$ ipython --no-banner

In [1]: import numpy as np

In [2]: np.set_printoptions(suppress=True, linewidth=140)

In [3]: def rd(a):
   ...:     return np.round(a, 2) + 0
   ...: 

In [4]: cent = 20 * np.array([[1.2, 0.2, 0.3, -1.2], [1.1, 1.2, 0.7, -2.1], [-0.9, 0.0, -0.8, 1.2]])

In [5]: rng = np.random.default_rng(23)

In [6]: labels = rng.integers(0, 3, 28)

In [7]: F = cent[labels] + rng.normal(size=(28, 4))

In [8]: rd(F)
Out[8]: 
array([[ 23.42,   3.77,   5.28, -24.52],
       [-18.31,   0.26, -16.29,  23.65],
       [ 21.38,  24.09,  12.66, -41.95],
       [ 23.31,  23.23,  13.95, -39.18],
       [ 23.01,   2.38,   5.57, -22.19],
       [ 26.04,   2.78,   6.57, -24.  ],
       [ 21.41,  22.05,  15.02, -42.86],
       [ 24.3 ,   4.08,   7.87, -22.82],
       [ 22.84,   3.74,   7.04, -25.33],
       [ 21.61,  24.23,  12.38, -43.24],
       [ 20.3 ,  24.29,  13.44, -41.07],
       [-17.89,   0.57, -16.08,  24.75],
       [ 21.9 ,  23.02,  15.18, -41.02],
       [ 26.27,   3.86,   5.42, -25.45],
       [ 20.14,   2.69,   6.49, -24.89],
       [ 21.41,   4.61,   5.41, -24.36],
       [ 23.57,   3.87,   6.47, -25.73],
       [-18.23,  -0.51, -14.86,  22.96],
       [-16.36,   0.61, -14.38,  23.3 ],
       [ 22.81,  24.36,  12.5 , -42.26],
       [-18.45,  -0.97, -16.77,  22.56],
       [ 21.53,  24.33,  13.22, -43.56],
       [-16.95,  -0.37, -15.97,  23.77],
       [ 21.46,  24.6 ,  13.47, -41.97],
       [ 20.56,  22.36,  13.61, -40.09],
       [ 24.18,   5.93,   6.45, -23.55],
       [ 23.42,   3.98,   7.79, -22.81],
       [ 21.37,  23.53,  15.34, -42.51]])

In [9]: cent = F[[24, 21]].astype(float)

In [10]: for _ in range(4):
    ...:     labels = np.linalg.norm(F[:, None] - cent, axis=-1).argmin(axis=1)
    ...:     cent = np.array([F[labels == j].mean(axis=0) for j in range(2)])
    ...: 

In [11]: labels
Out[11]: array([0, 0, 1, 1, 0, 0, 1, 0, 0, 1, 1, 0, 1, 0, 0, 0, 0, 0, 0, 1, 0, 1, 0, 1, 1, 0, 0, 1])

In [12]: np.bincount(labels)
Out[12]: array([17, 11])

In [13]: out = np.c_[F[:, :3] @ np.array([[5, 2, 3], [1, 3, -4], [0, 1, -3]]), np.array([5, 6, 0, 2, 7, 4, 1, 5, 6, 9, 6, 4, 1, 4, 8, 5, 4, 1, 5, 7, 4, 5, 3, 2, 0, 9, 7, 6])]

In [14]: rd(out)
Out[14]: 
array([[120.86,  63.43,  39.34,   5.  ],
       [-91.28, -52.14,  -7.06,   6.  ],
       [131.01, 127.69, -70.18,   0.  ],
       [139.78, 130.27, -64.87,   2.  ],
       [117.42,  58.72,  42.79,   7.  ],
       [132.96,  66.99,  47.26,   4.  ],
       [129.11, 124.01, -69.06,   1.  ],
       [125.58,  68.71,  32.96,   5.  ],
       [117.96,  63.94,  32.47,   6.  ],
       [132.27, 128.28, -69.24,   9.  ],
       [125.77, 126.89, -76.58,   6.  ],
       [-88.86, -50.14,  -7.7 ,   4.  ],
       [132.5 , 128.03, -71.93,   1.  ],
       [135.19,  69.53,  47.11,   4.  ],
       [103.4 ,  54.84,  30.2 ,   8.  ],
       [111.63,  62.04,  29.56,   5.  ],
       [121.71,  65.21,  35.82,   4.  ],
       [-91.64, -52.84,  -8.06,   1.  ],
       [-81.2 , -45.28,  -8.39,   5.  ],
       [138.39, 131.2 , -66.54,   7.  ],
       [-93.23, -56.57,  -1.19,   4.  ],
       [132.  , 129.29, -72.4 ,   5.  ],
       [-85.14, -50.99,  -1.46,   3.  ],
       [131.9 , 130.2 , -74.44,   2.  ],
       [125.14, 121.8 , -68.61,   0.  ],
       [126.84,  72.62,  29.45,   9.  ],
       [121.06,  66.56,  30.97,   7.  ],
       [130.4 , 128.68, -76.01,   6.  ]])

In [15]: rd(np.linalg.norm(np.linalg.qr(F)[0].T @ out, axis=0) ** 2 / ((out ** 2).sum(axis=0) + 1e-12))
Out[15]: array([1. , 1. , 1. , 0.8])

In [16]: rd(np.linalg.norm(out - F @ np.linalg.lstsq(F, out)[0], axis=0))
Out[16]: array([ 0.  ,  0.  ,  0.  , 12.08])

In [17]: data = np.array([[-1, -1, 0], [0, -1, -1], [0, 0, 3]])

In [18]: np.linalg.matrix_power(data - np.diag(np.diag(data)), 3)
Out[18]: 
array([[0, 0, 0],
       [0, 0, 0],
       [0, 0, 0]])

In [19]: data @ data
Out[19]: 
array([[ 1,  2,  1],
       [ 0,  1, -2],
       [ 0,  0,  9]])

In [20]: np.prod(np.diag(data)), rd(np.linalg.det(data))
Out[20]: (np.int64(3), np.float64(3.0))

In [21]: rd(np.sort(np.linalg.eigvals(data)))
Out[21]: array([-1., -1.,  3.])

In [22]: print(rd(np.linalg.det(data)))
3.0

In [23]: (data + data.T) / 2
Out[23]: 
array([[-1. , -0.5,  0. ],
       [-0.5, -1. , -0.5],
       [ 0. , -0.5,  3. ]])

In [24]: np.linalg.matrix_power(data, 2)
Out[24]: 
array([[ 1,  2,  1],
       [ 0,  1, -2],
       [ 0,  0,  9]])

In [25]: (data - data.T) / 2
Out[25]: 
array([[ 0. , -0.5,  0. ],
       [ 0.5,  0. , -0.5],
       [ 0. ,  0.5,  0. ]])

In [26]: W0 = np.array([[1, 1, 3, 0, 2],
    ...:     [0, 3, 3, 2, 3],
    ...:     [0, 0, 0, 0, 1],
    ...:     [0, 0, 0, 1, 3],
    ...:     [0, 0, 0, 0, 1]])

In [27]: print(W0)
[[1 1 3 0 2]
 [0 3 3 2 3]
 [0 0 0 0 1]
 [0 0 0 1 3]
 [0 0 0 0 1]]

In [28]: # triangular, det is the product of the diagonal

In [29]: np.unique(W0.round(6), axis=0).shape
Out[29]: (4, 5)

In [30]: rd(np.trace(np.linalg.pinv(W0) @ W0))
Out[30]: np.float64(4.0)

In [31]: rd(W0 @ np.linalg.pinv(W0) @ W0)
Out[31]: 
array([[1., 1., 3., 0., 2.],
       [0., 3., 3., 2., 3.],
       [0., 0., 0., 0., 1.],
       [0., 0., 0., 1., 3.],
       [0., 0., 0., 0., 1.]])

In [32]: rank = np.linalg.matrix_rank(W0)

In [33]: rank
Out[33]: np.int64(4)

In [34]: ns = np.linalg.svd(W0)[2][rank:].T

In [35]: rd(ns[:, 0] / ns[np.abs(ns[:, 0]).round(6).argmax(), 0])
Out[35]: array([ 1. ,  0.5, -0.5,  0. ,  0. ])

In [36]: [int(np.linalg.matrix_rank(np.delete(W0, i, axis=0))) for i in range(5)]
Out[36]: [3, 3, 4, 3, 4]

In [37]: print(rd(ns @ ns.T))
[[ 0.67  0.33 -0.33  0.    0.  ]
 [ 0.33  0.17 -0.17  0.    0.  ]
 [-0.33 -0.17  0.17  0.    0.  ]
 [ 0.    0.    0.    0.    0.  ]
 [ 0.    0.    0.    0.    0.  ]]

In [38]: [int(np.linalg.matrix_rank(W0[:i])) for i in range(1, len(W0) + 1)]
Out[38]: [1, 2, 3, 4, 4]

In [39]: print(np.allclose(W0 @ ns, 0))
True
